$ python -q
>>> import numpy as np
>>> import numpy.linalg as la
>>> np.set_printoptions(precision=2, suppress=True, linewidth=160, floatmode="fixed")
>>> def tidy(a):
...     return np.round(a, 2) + 0
... 
>>> W0 = np.load("arr.npy")
>>> W0
array([[ 2.40, -1.20, -0.30, -1.10,  0.30],
       [-0.80,  1.00, -1.70,  0.20, -0.10],
       [ 1.10, -0.40,  0.80,  1.10, -0.80],
       [-0.60,  1.30, -0.80,  0.70,  1.00],
       [-1.00, -1.20,  0.70,  0.60, -0.90],
       [ 0.60, -1.00,  1.60, -0.20, -0.40]])
>>> q, Rm = la.qr(W0)
>>> q.shape, Rm.shape
((6, 5), (5, 5))
>>> np.allclose(Rm.T @ Rm, W0.T @ W0)
True
>>> tidy(Rm)
array([[-3.05,  1.41, -0.74,  0.89,  0.01],
       [ 0.00, -2.18,  1.88, -0.10, -1.21],
       [ 0.00,  0.00, -1.80, -0.70,  0.20],
       [ 0.00,  0.00,  0.00, -1.43,  0.68],
       [ 0.00,  0.00,  0.00,  0.00,  0.87]])
>>> x0 = np.array([-3, 3, 2, 1, -1])
>>> rhs = W0 @ x0
>>> tidy(la.lstsq(W0, rhs)[0])
array([-3.00,  3.00,  2.00,  1.00, -1.00])
>>> tidy(la.pinv(W0) @ W0)
array([[1.00, 0.00, 0.00, 0.00, 0.00],
       [0.00, 1.00, 0.00, 0.00, 0.00],
       [0.00, 0.00, 1.00, 0.00, 0.00],
       [0.00, 0.00, 0.00, 1.00, 0.00],
       [0.00, 0.00, 0.00, 0.00, 1.00]])
>>> tidy(rhs)
array([-12.80,   2.30,  -1.00,   3.80,   2.30,  -1.40])
>>> rng = np.random.default_rng(59377)
>>> rhs = rhs + 0.05 * rng.normal(size=6)
>>> tidy(rhs)
array([-12.72,   2.40,  -1.01,   3.69,   2.36,  -1.48])
>>> c, *_ = la.lstsq(W0, rhs)
>>> tidy(la.norm(rhs - W0 @ c))
np.float64(0.03)
>>> [round(float(la.norm(la.solve(W0.T @ W0 + lam * np.eye(5), W0.T @ rhs))), 2) for lam in (0, 1, 10, 100)]
[4.84, 3.88, 2.12, 0.42]
>>> c.round()
array([-3.00,  3.00,  2.00,  1.00, -1.00])
>>> W = np.array([[-1, 0, 0, 1, -3, 1],
...     [-3, -1, -2, -2, 2, -2],
...     [-1, 3, 3, 2, 2, -2],
...     [2, 1, 3, -3, 0, 3],
...     [-1, -1, -3, 1, -1, -1]])
>>> c = np.array([7, -2, 0, 1, -7, -1])
>>> H = np.maximum(W0 @ W + c, 0)
>>> (H > 0).astype(int)
array([[1, 0, 0, 1, 0, 1],
       [1, 0, 0, 0, 0, 1],
       [1, 1, 1, 1, 0, 1],
       [1, 0, 0, 0, 0, 0],
       [1, 1, 1, 1, 0, 1],
       [1, 1, 1, 1, 0, 0]])
>>> tidy(H)
array([[ 6.00,  0.00,  0.00,  8.80,  0.00,  0.80],
       [ 7.00,  0.00,  0.00,  0.00,  0.00,  0.30],
       [ 9.30,  2.70,  8.90,  0.40,  0.00,  3.40],
       [ 4.90,  0.00,  0.00,  0.00,  0.00,  0.00],
       [13.00,  2.80,  9.00,  1.10,  0.00,  1.70],
       [ 7.80,  4.00,  7.40,  7.00,  0.00,  0.00]])
>>> tidy((H > 0).mean(axis=0))
array([1.00, 0.50, 0.50, 0.67, 0.00, 0.67])
>>> C = np.array([[0, 5], [0, 0], [5, 2], [5, 5], [4, 3], [1, 2]])
>>> (H @ C).round(6).argmax(axis=1)
array([1, 1, 1, 1, 1, 1])
>>> np.unravel_index(np.abs(W0).argmax(), W0.shape)
(np.int64(0), np.int64(0))
>>> tidy(W0 - W0[0])
array([[ 0.00,  0.00,  0.00,  0.00,  0.00],
       [-3.20,  2.20, -1.40,  1.30, -0.40],
       [-1.30,  0.80,  1.10,  2.20, -1.10],
       [-3.00,  2.50, -0.50,  1.80,  0.70],
       [-3.40,  0.00,  1.00,  1.70, -1.20],
       [-1.80,  0.20,  1.90,  0.90, -0.70]])
>>> tidy(W0.sum(axis=1))
array([ 0.10, -1.40,  1.80,  1.60, -1.80,  0.60])
>>> la.matrix_rank(W0)
np.int64(5)
>>> q, evecs = la.qr(W0[:, :2])[0], la.qr(W0[:, 2:])[0]
>>> sv = la.svd(q.T @ evecs, compute_uv=False)
>>> tidy(sv)
array([0.91, 0.47])
>>> tidy(la.norm(q @ q.T - evecs @ evecs.T, 2))
np.float64(1.0)
>>> K = np.load("x.npy")
>>> K
array([[ 1, -2,  4, -8],
       [ 1, -1,  1, -1],
       [ 1,  0,  0,  0],
       [ 1,  1,  1,  1],
       [ 1,  2,  4,  8],
       [ 1,  3,  9, 27]])
>>> # row 5 dominates
>>> P = K @ la.solve(K.T @ K, K.T)
>>> tidy(np.diag(P))
array([0.96, 0.58, 0.46, 0.46, 0.58, 0.96])
>>> tidy(la.eigvalsh(P))
array([0.00, 0.00, 1.00, 1.00, 1.00, 1.00])
>>> tidy(P)
array([[ 0.96,  0.13, -0.11, -0.03,  0.09, -0.03],
       [ 0.13,  0.58,  0.41,  0.02, -0.22,  0.09],
       [-0.11,  0.41,  0.46,  0.25,  0.02, -0.03],
       [-0.03,  0.02,  0.25,  0.46,  0.41, -0.11],
       [ 0.09, -0.22,  0.02,  0.41,  0.58,  0.13],
       [-0.03,  0.09, -0.03, -0.11,  0.13,  0.96]])
>>> np.allclose(P @ P, P)
True
>>> tidy(P @ K[:, 0])
array([1.00, 1.00, 1.00, 1.00, 1.00, 1.00])
>>> la.matrix_rank(np.eye(6) - P)
np.int64(2)
